% ipython --no-banner

In [1]: import numpy as np

In [2]: np.set_printoptions(precision=2, suppress=True, linewidth=100, floatmode="fixed")

In [3]: tidy = lambda a: np.round(a, 2) + 0

In [4]: M = np.load("sample18.npy")

In [5]: M
Out[5]: 
array([[ 5,  0,  0,  0,  0],
       [ 0,  4, -1,  0,  0],
       [ 1, -2,  0,  5,  4],
       [-1,  0,  2, -3,  0]])

In [6]: out = M / np.linalg.norm(M, axis=1, keepdims=True)

In [7]: gram = out @ out.T

In [8]: np.argwhere(np.triu(np.abs(gram) > 0.95, 1))
Out[8]: array([], shape=(0, 2), dtype=int64)

In [9]: print(tidy(gram[1]))
[ 0.00  1.00 -0.29 -0.13]

In [10]: (gram - 2 * np.eye(4)).round(6).argmax(axis=1)
Out[10]: array([2, 0, 0, 1])

In [11]: print(tidy(np.degrees(np.arccos(np.clip(gram[1, 3], -1, 1)))))
97.45

In [12]: tidy(gram)
Out[12]: 
array([[ 1.00,  0.00,  0.15, -0.27],
       [ 0.00,  1.00, -0.29, -0.13],
       [ 0.15, -0.29,  1.00, -0.63],
       [-0.27, -0.13, -0.63,  1.00]])

In [13]: mat = np.load("case4.npy")

In [14]: print(mat)
[[ 3 -2  2]
 [ 0  0 -2]
 [ 0  0 -2]]

In [15]: print([round(float(x), 2) for x in np.linalg.svd(mat, compute_uv=False)[:3]])
[4.44, 2.3, 0.0]

In [16]: tidy(np.linalg.norm(mat, 2) / np.linalg.norm(mat))
Out[16]: np.float64(0.89)

In [17]: np.linalg.cond(mat) > 100
Out[17]: np.True_

In [18]: np.argsort(-np.linalg.norm(mat, axis=0).round(6), kind="stable")[:3]
Out[18]: array([2, 0, 1])

In [19]: print(np.kron(np.eye(2, dtype=int), mat))
[[ 3 -2  2  0  0  0]
 [ 0  0 -2  0  0  0]
 [ 0  0 -2  0  0  0]
 [ 0  0  0  3 -2  2]
 [ 0  0  0  0  0 -2]
 [ 0  0  0  0  0 -2]]

In [20]: tidy(np.linalg.det(2 * mat)), tidy(np.linalg.det(mat))
Out[20]: (np.float64(0.0), np.float64(0.0))

In [21]: np.einsum("ii->", mat)
Out[21]: np.int64(1)

In [22]: tidy(np.linalg.det(mat.T))
Out[22]: np.float64(0.0)

In [23]: np.poly(mat)
Out[23]: array([ 1.00, -1.00, -6.00,  0.00])

In [24]: np.einsum("ij,ji->", mat, mat)
Out[24]: np.int64(13)

In [25]: U, sv, Vt = np.linalg.svd(mat)

In [26]: V = Vt[:(sv > 1e-8).sum()]

In [27]: rng = np.random.default_rng(31)

In [28]: x0 = mat[1] + 2 * mat[0] + rng.integers(2) * np.eye(3)[0]

In [29]: print(x0)
[ 7.00 -4.00  2.00]

In [30]: tidy(np.linalg.norm(x0 - V.T @ V @ x0))
Out[30]: np.float64(0.55)

In [31]: np.allclose(V.T @ V @ x0, x0)
Out[31]: False

In [32]: tidy(V.T @ V)
Out[32]: 
array([[ 0.69, -0.46,  0.00],
       [-0.46,  0.31,  0.00],
       [ 0.00,  0.00,  1.00]])

In [33]: gram = mat.T @ mat

In [34]: gram
Out[34]: 
array([[ 9, -6,  6],
       [-6,  4, -4],
       [ 6, -4, 12]])

In [35]: print(np.linalg.matrix_rank(gram))
2

In [36]: np.trace(gram), (mat ** 2).sum()
Out[36]: (np.int64(25), np.int64(25))

In [37]: print(np.diag(gram))
[ 9  4 12]

In [38]: tidy(np.linalg.eigvalsh(gram)[::-1])
Out[38]: array([19.73,  5.27,  0.00])

In [39]: J = np.load("arr.npy")

In [40]: tidy(J)
Out[40]: 
array([[ 0.54,  0.25, -0.43, -0.04],
       [ 0.25,  0.12, -0.20, -0.02],
       [-0.43, -0.20,  0.34,  0.03],
       [-0.04, -0.02,  0.03,  0.00]])

In [41]: w, V = np.linalg.eigh(J)

In [42]: tidy(np.linalg.eigvalsh(J @ J))
Out[42]: array([0.00, 0.00, 0.00, 1.00])

In [43]: tidy(w.sum()), tidy(np.trace(J))
Out[43]: (np.float64(1.0), np.float64(1.0))

In [44]: tidy(V @ np.diag(w) @ V.T)
Out[44]: 
array([[ 0.54,  0.25, -0.43, -0.04],
       [ 0.25,  0.12, -0.20, -0.02],
       [-0.43, -0.20,  0.34,  0.03],
       [-0.04, -0.02,  0.03,  0.00]])

In [45]: print(tidy(V.T @ J @ V))
[[0.00 0.00 0.00 0.00]
 [0.00 0.00 0.00 0.00]
 [0.00 0.00 0.00 0.00]
 [0.00 0.00 0.00 1.00]]

In [46]: tidy(w)
Out[46]: array([0.00, 0.00, 0.00, 1.00])

In [47]: tidy(np.linalg.eigvalsh(J + 4 * np.eye(4)))
Out[47]: array([4.00, 4.00, 4.00, 5.00])
